In [1]: import numpy as np

In [2]: import numpy.linalg as la

In [3]: np.set_printoptions(suppress=True, linewidth=100)

In [4]: data = np.load("run9.npy")

In [5]: data
Out[5]: 
array([[  0,  -2,   0,   0,  -1,  -1,   1,   1,  -2],
       [ -1,  -2,   2,  -2,  -1,   0,   1,   3,   0],
       [ -1,  -1,   1,   0,   0,  -2,   3,   2,   1],
       [ -3,   0,   1,  -1,  -2,  -3,   4,   1,   2],
       [ -2,  -1,   0,  -1,  -4,  -1,   4,   3,   1],
       [ -3,  -3,   2,   1,  -4,   1,   3,   4,   3],
       [ -4,  -1,   2,   0,  -6,   2,   1,   4,   5],
       [ -4,   0,   3,   1,  -8,   3,  -1,   6,   7],
       [ -5,  -2,   4,   3,  -9,   5,   1,   7,   7],
       [ -7,  -4,   5,   3,  -7,   6,   1,   6,   5],
       [ -6,  -3,   5,   5,  -5,   4,   2,   7,   5],
       [ -7,  -1,   5,   5,  -3,   4,   0,   8,   7],
       [ -7,  -3,   7,   5,  -1,   6,   1,  10,   9],
       [ -6,  -2,   8,   7,   0,   5,   2,  11,   7],
       [ -8,  -2,   6,   6,   0,   3,   0,  13,   6],
       [ -9,  -1,   8,   6,   1,   1,   2,  12,   7],
       [ -8,   1,   6,   8,  -1,   3,   3,  14,   5],
       [ -7,   3,   7,  10,  -3,   3,   2,  14,   6],
       [ -7,   2,   7,  11,  -5,   5,   0,  12,   6],
       [ -8,   4,   7,  13,  -4,   3,  -1,  13,   4],
       [-10,   6,   8,  11,  -5,   2,  -3,  14,   2],
       [-12,   7,   9,  11,  -6,   2,  -5,  15,   0],
       [-12,   6,   7,  13,  -7,   3,  -3,  16,   2],
       [-12,   5,   5,  14,  -8,   1,  -1,  16,   2],
       [-11,   3,   5,  16,  -7,   3,   0,  15,   1],
       [-13,   1,   5,  15,  -5,   3,  -1,  14,   0],
       [-11,   3,   7,  13,  -7,   3,  -3,  15,   1],
       [-10,   4,   8,  15,  -9,   2,  -3,  14,  -1],
       [ -9,   3,  10,  14,  -7,   3,  -2,  13,  -1],
       [-10,   4,  11,  14,  -7,   4,  -3,  15,  -3],
       [-11,   2,  10,  15,  -9,   5,  -1,  15,  -3],
       [ -9,   3,   8,  15, -10,   4,   1,  17,  -1],
       [-10,   4,   7,  13,  -8,   4,   1,  17,   1],
       [-10,   4,   9,  11, -10,   4,   3,  19,   1],
       [ -9,   3,  11,  11,  -9,   4,   3,  19,   0],
       [-11,   4,  11,  10,  -8,   6,   4,  20,   0],
       [-10,   3,  12,  12,  -6,   5,   2,  18,  -2],
       [-12,   1,  10,  14,  -5,   5,   4,  18,  -3],
       [-10,   2,  12,  16,  -6,   3,   3,  18,  -4]])

In [6]: Q, Rm = la.qr(data)

In [7]: np.round(abs(Rm[0, 0]), 4), round(la.norm(data[:, 0]), 4)
Out[7]: (np.float64(53.3198), np.float64(53.3198))

In [8]: np.round(np.abs(np.diag(Rm)), 4)
Out[8]: array([53.3198, 15.3226, 13.153 , 14.1964, 17.1439,  8.3548, 12.0068,  7.6192, 15.9235])

In [9]: np.round(np.trace(Q @ Q.T), 4)
Out[9]: np.float64(9.0)

In [10]: lab = data[:, 1] > np.median(data[:, 1])

In [11]: u = data[lab].mean(axis=0) - data[~lab].mean(axis=0)

In [12]: round(float((((data - data.mean(axis=0)) @ u > 0) == lab).mean()), 4)
Out[12]: 0.8718

In [13]: u.round(4)
Out[13]: array([-3.9679,  4.9225,  3.3984,  7.3877, -3.4358,  0.7032, -1.9706,  7.2914, -2.5214])

In [14]: lab.astype(int)
Out[14]: 
array([0, 0, 0, 0, 0, 0, 0, 0, 0, 0, 0, 0, 0, 0, 0, 0, 0, 1, 0, 1, 1, 1, 1, 1, 1, 0, 1, 1, 1, 1, 0,
       1, 1, 1, 1, 1, 1, 0, 0])

In [15]: np.argsort(-np.abs(u).round(6), kind="stable")
Out[15]: array([3, 7, 1, 0, 4, 2, 8, 6, 5])

In [16]: other = np.array([[0, -3, 0, 2, 3, 0, 2, 2, -1, -2, 1, -3, 3, -1],
    ...:     [-2, 1, 1, 2, 2, 3, -3, -1, -2, -1, -1, 3, 1, -1],
    ...:     [3, 2, -3, 3, 3, -2, -3, -3, -2, 2, 2, -1, 0, 2],
    ...:     [-3, 3, -1, 1, 3, -1, 2, 2, 1, -2, -1, -3, 1, -3],
    ...:     [-2, 3, -1, 1, 1, -2, -2, -3, -1, 2, -1, -2, -3, -1],
    ...:     [-1, 2, 2, 2, 2, 3, 3, -2, -1, -3, 3, -3, 2, 2],
    ...:     [-2, 0, -2, -2, -1, -2, -3, 1, -2, -2, 2, 3, 0, 0],
    ...:     [0, -1, 0, 0, -1, -3, 3, 3, 3, -3, 1, -1, 0, 1],
    ...:     [-1, -3, 1, -1, 2, 1, 3, 0, 0, 1, 3, 3, -3, -1]])

In [17]: J = other.T @ other

In [18]: J
Out[18]: 
array([[ 32, -10,  -5,   3,  -8,  -5,  -5,  -7,   2,  16,   3,  -2,   2,  18],
       [-10,  46, -10,  15,  10,  -4, -21, -23,  -8,   3, -10, -19,  -1,   0],
       [ -5, -10,  21,  -2,  -3,  23,  21,   3,   6,  -8,   0,   2,   4,   0],
       [  3,  15,  -2,  28,  27,   6,  -2, -14, -10,  -3,   3, -23,  13,   3],
       [ -8,  10,  -3,  27,  42,   8,   7, -10, -14,  -5,  12, -19,   9,  -8],
       [ -5,  -4,  23,   6,   8,  41,   8, -10,  -9,  -4,   1,   9,  11,   0],
       [ -5, -21,  21,  -2,   7,   8,  66,  26,  26, -24,  14, -26,   8,  -3],
       [ -7, -23,   3, -14, -10, -10,  26,  41,  20, -24,  -3,   0,  12, -11],
       [  2,  -8,   6, -10, -14,  -9,  26,  20,  25,  -6,  -7,  -8,  -3,  -2],
       [ 16,   3,  -8,  -3,  -5,  -4, -24, -24,  -6,  40, -10,  12, -24,   1],
       [  3, -10,   0,   3,  12,   1,  14,  -3,  -7, -10,  31,   2,   1,  12],
       [ -2, -19,   2, -23, -19,   9, -26,   0,  -8,  12,   2,  60, -18,  -1],
       [  2,  -1,   4,  13,   9,  11,   8,  12,  -3, -24,   1, -18,  33,   3],
       [ 18,   0,   0,   3,  -8,   0,  -3, -11,  -2,   1,  12,  -1,   3,  22]])

In [19]: # rows and columns are dependent

In [20]: np.allclose(J @ J.T, J.T @ J)
Out[20]: True

In [21]: round(la.det(J), 4)
Out[21]: np.float64(0.0)

In [22]: round(np.trace(la.pinv(J) @ J), 4)
Out[22]: np.float64(9.0)

In [23]: arr = np.load("test6.npy")

In [24]: arr
Out[24]: 
array([[3., 1., 1., 1., 1.],
       [1., 3., 1., 1., 1.],
       [1., 1., 3., 1., 1.],
       [1., 1., 1., 3., 1.],
       [1., 1., 1., 1., 3.]])

In [25]: # equal to its transpose

In [26]: hat = np.triu(np.array([[0, -1, -1, 2, -1],
    ...:     [1, 2, 0, 1, 0],
    ...:     [2, 1, 0, 1, 2],
    ...:     [-2, 2, 0, 2, -2],
    ...:     [1, 1, 0, -1, -2]]), 1) + np.eye(5)

In [27]: other = hat @ arr @ la.inv(hat)

In [28]: hat @ arr - arr @ hat
Out[28]: 
array([[-1.,  0.,  0., -5.,  0.],
       [ 1.,  2.,  2., -3.,  2.],
       [ 3.,  4.,  4., -1.,  4.],
       [-2., -1., -1., -6., -1.],
       [ 0.,  1.,  1., -4.,  1.]])

In [29]: other = arr / np.sqrt((arr ** 2).mean(axis=1, keepdims=True))

In [30]: la.matrix_rank(other) == la.matrix_rank(arr)
Out[30]: np.True_

In [31]: np.round(la.norm(other, axis=1), 4)
Out[31]: array([2.2361, 2.2361, 2.2361, 2.2361, 2.2361])

In [32]: np.round(arr - arr.mean(axis=1, keepdims=True), 4)
Out[32]: 
array([[ 1.6, -0.4, -0.4, -0.4, -0.4],
       [-0.4,  1.6, -0.4, -0.4, -0.4],
       [-0.4, -0.4,  1.6, -0.4, -0.4],
       [-0.4, -0.4, -0.4,  1.6, -0.4],
       [-0.4, -0.4, -0.4, -0.4,  1.6]])

In [33]: x = np.array([1, 1, 1, 2, 1])

In [34]: y = arr @ x

In [35]: y
Out[35]: array([ 8.,  8.,  8., 10.,  8.])

In [36]: np.round(la.solve(arr, -1 * y), 4)
Out[36]: array([-1., -1., -1., -2., -1.])

In [37]: np.round(la.solve(arr, y), 4)
Out[37]: array([1., 1., 1., 2., 1.])

In [38]: np.round(la.solve(arr.T, arr[4]), 4)
Out[38]: array([0., 0., 0., 0., 1.])

In [39]: u = np.array([1, 2, 2, -3, -3, -3, 0, -2, -2])

In [40]: F = 4 * np.eye(9) + np.outer(u, u)

In [41]: F
Out[41]: 
array([[ 5.,  2.,  2., -3., -3., -3.,  0., -2., -2.],
       [ 2.,  8.,  4., -6., -6., -6.,  0., -4., -4.],
       [ 2.,  4.,  8., -6., -6., -6.,  0., -4., -4.],
       [-3., -6., -6., 13.,  9.,  9.,  0.,  6.,  6.],
       [-3., -6., -6.,  9., 13.,  9.,  0.,  6.,  6.],
       [-3., -6., -6.,  9.,  9., 13.,  0.,  6.,  6.],
       [ 0.,  0.,  0.,  0.,  0.,  0.,  4.,  0.,  0.],
       [-2., -4., -4.,  6.,  6.,  6.,  0.,  8.,  4.],
       [-2., -4., -4.,  6.,  6.,  6.,  0.,  4.,  8.]])

In [42]: # 2 blocks once reordered

In [43]: other = F[0, 0] * F[1:] - np.outer(F[1:, 0], F[0])

In [44]: other
Out[44]: 
array([[  0.,  36.,  16., -24., -24., -24.,   0., -16., -16.],
       [  0.,  16.,  36., -24., -24., -24.,   0., -16., -16.],
       [  0., -24., -24.,  56.,  36.,  36.,   0.,  24.,  24.],
       [  0., -24., -24.,  36.,  56.,  36.,   0.,  24.,  24.],
       [  0., -24., -24.,  36.,  36.,  56.,   0.,  24.,  24.],
       [  0.,   0.,   0.,   0.,   0.,   0.,  20.,   0.,   0.],
       [  0., -16., -16.,  24.,  24.,  24.,   0.,  36.,  16.],
       [  0., -16., -16.,  24.,  24.,  24.,   0.,  16.,  36.]])

In [45]: F[:, 0] / F[0, 0]
Out[45]: array([ 1. ,  0.4,  0.4, -0.6, -0.6, -0.6,  0. , -0.4, -0.4])

In [46]: np.flatnonzero(~other.round(6).any(axis=1))
Out[46]: array([], dtype=int64)

In [47]: C2 = other.T @ other

In [48]: np.round(la.eigvalsh(C2)[::-1], 4)
Out[48]: array([36864.,   400.,   400.,   400.,   400.,   400.,   400.,   400.,     0.])

In [49]: la.matrix_rank(C2)
Out[49]: np.int64(8)

In [50]: np.allclose(C2, C2.T)
Out[50]: True

In [51]: C2
Out[51]: 
array([[    0.,     0.,     0.,     0.,     0.,     0.,     0.,     0.,     0.],
       [    0.,  3792.,  3392., -5088., -5088., -5088.,     0., -3392., -3392.],
       [    0.,  3392.,  3792., -5088., -5088., -5088.,     0., -3392., -3392.],
       [    0., -5088., -5088.,  8032.,  7632.,  7632.,     0.,  5088.,  5088.],
       [    0., -5088., -5088.,  7632.,  8032.,  7632.,     0.,  5088.,  5088.],
       [    0., -5088., -5088.,  7632.,  7632.,  8032.,     0.,  5088.,  5088.],
       [    0.,     0.,     0.,     0.,     0.,     0.,   400.,     0.,     0.],
       [    0., -3392., -3392.,  5088.,  5088.,  5088.,     0.,  3792.,  3392.],
       [    0., -3392., -3392.,  5088.,  5088.,  5088.,     0.,  3392.,  3792.]])

In [52]: np.round(np.sort(la.eigvals(F).real), 4)
Out[52]: array([ 4.,  4.,  4.,  4.,  4.,  4.,  4.,  4., 48.])

In [53]: (la.matrix_power((F != 0) + (F.T != 0) + np.eye(9), 9) > 0).astype(int)
Out[53]: 
array([[1, 1, 1, 1, 1, 1, 0, 1, 1],
       [1, 1, 1, 1, 1, 1, 0, 1, 1],
       [1, 1, 1, 1, 1, 1, 0, 1, 1],
       [1, 1, 1, 1, 1, 1, 0, 1, 1],
       [1, 1, 1, 1, 1, 1, 0, 1, 1],
       [1, 1, 1, 1, 1, 1, 0, 1, 1],
       [0, 0, 0, 0, 0, 0, 1, 0, 0],
       [1, 1, 1, 1, 1, 1, 0, 1, 1],
       [1, 1, 1, 1, 1, 1, 0, 1, 1]])

In [54]: np.flatnonzero(la.matrix_power((F != 0) + (F.T != 0) + np.eye(9), 9)[5])
Out[54]: array([0, 1, 2, 3, 4, 5, 7, 8])
